>>> import numpy as np
>>> np.set_printoptions(precision=2, suppress=True, linewidth=140, sign=" ")
>>> E = np.load("m.npy")
>>> print(E)
[[ 2  3  0  0  0  0]
 [ 2 -1  0  0  0  0]
 [ 2  2  0  0  0  0]
 [ 0  0  2  3  0  0]
 [ 0  0  2 -1  0  0]
 [ 0  0  2  2  0  0]
 [ 0  0  0  0  2  3]
 [ 0  0  0  0  2 -1]
 [ 0  0  0  0  2  2]]
>>> O, V = np.linalg.qr(E[:, :3])[0], np.linalg.qr(E[:, 3:])[0]
>>> sigma = np.linalg.svd(O.T @ V, compute_uv=False)
>>> print(round(np.linalg.norm(O @ O.T - V @ V.T, 2), 2))
1.0
>>> out = np.c_[E[:, :3] @ np.array([[-1, 2, -3], [2, 1, 1], [3, 1, 2]]), np.array([0, -2, 0, 2, 1, -3, 2, -3, 2])]
>>> print(out)
[[ 4  7 -3  0]
 [-4  3 -7 -2]
 [ 2  6 -4  0]
 [ 6  2  4  2]
 [ 6  2  4  1]
 [ 6  2  4 -3]
 [ 0  0  0  2]
 [ 0  0  0 -3]
 [ 0  0  0  2]]
>>> print(np.linalg.matrix_rank(out))
3
>>> print(np.linalg.matrix_rank(np.c_[E, out]))
7
>>> rng = np.random.default_rng(31909)
>>> labels = rng.permutation(6)
>>> out = E[:, labels] * rng.choice([-1, 1], 6)
>>> print(out)
[[ 0  0 -3  0  2  0]
 [ 0  0  1  0  2  0]
 [ 0  0 -2  0  2  0]
 [ 0  0  0 -3  0 -2]
 [ 0  0  0  1  0 -2]
 [ 0  0  0 -2  0 -2]
 [ 3  2  0  0  0  0]
 [-1  2  0  0  0  0]
 [ 2  2  0  0  0  0]]
>>> U, _, Vh = np.linalg.svd(E.T @ out)
>>> print(np.round(np.linalg.lstsq(E, out)[0], 2) + 0)
[[ 0.  0.  0.  0.  1.  0.]
 [ 0.  0. -1.  0.  0.  0.]
 [ 0.  0.  0.  0.  0. -1.]
 [ 0.  0.  0. -1.  0.  0.]
 [ 0.  1.  0.  0.  0.  0.]
 [ 1.  0.  0.  0.  0.  0.]]
>>> M = np.load("data.npy")
>>> print(M)
[[ 0  0  0]
 [ 0  2  0]
 [ 0  0  3]]
>>> # triangular
>>> evals, V = np.linalg.eigh(M)
>>> vec = np.array([5, 3, 4])
>>> print(np.abs(M).sum(axis=1).max(), np.abs(evals).max())
3 3.0
>>> print(np.linalg.eigvalsh(M[1:, 1:]))
[ 2.  3.]
>>> print(V * np.maximum(evals, 0) @ V.T)
[[ 0.  0.  0.]
 [ 0.  2.  0.]
 [ 0.  0.  3.]]
>>> J = np.loadtxt("case8.csv", delimiter=",")
>>> print(J)
[[ 1.  1.  3.  1.]
 [ 1.  1.  1.  3.]
 [ 3.  1.  1.  1.]
 [ 1.  3.  1.  1.]]
>>> print([round(float(np.linalg.det(J[:i, :i])), 2) + 0 for i in range(1, 5)])
[1.0, 0.0, -4.0, 48.0]
>>> print(round(float(np.linalg.eigvalsh(J).min()), 2))
-2.0
>>> U, sigma, Vh = np.linalg.svd(M)
>>> print(sigma)
[ 3.  2.  0.]
>>> out = U[:, :2] @ np.diag(sigma[:2]) @ Vh[:2]
>>> print(np.linalg.matrix_rank(M, rtol=0.05))
2
>>> print(np.abs(M - out).max())
0.0
>>> print(np.linalg.matrix_rank(M - M[0, 0] * np.eye(3)))
2
>>> print(np.prod(np.diag(M)), round(float(np.linalg.det(M)), 2))
0 0.0
>>> K = np.array([[2, 0, 0, 0], [0, 1, 0, 0], [2, 1, 0, 0], [1, 2, -1, 1]])
>>> U, sigma, Vh = np.linalg.svd(K)
>>> print(np.argmax(sigma[:-1] / (sigma[1:] + 1e-6)) + 1)
3
>>> out = U[:, :3] @ np.diag(sigma[:3]) @ Vh[:3]
>>> print(np.round(np.linalg.norm(K - out, 2), 2), np.round(sigma[3], 2))
0.0 0.0
>>> print(round(float(np.abs(K - out).max()), 2))
0.0
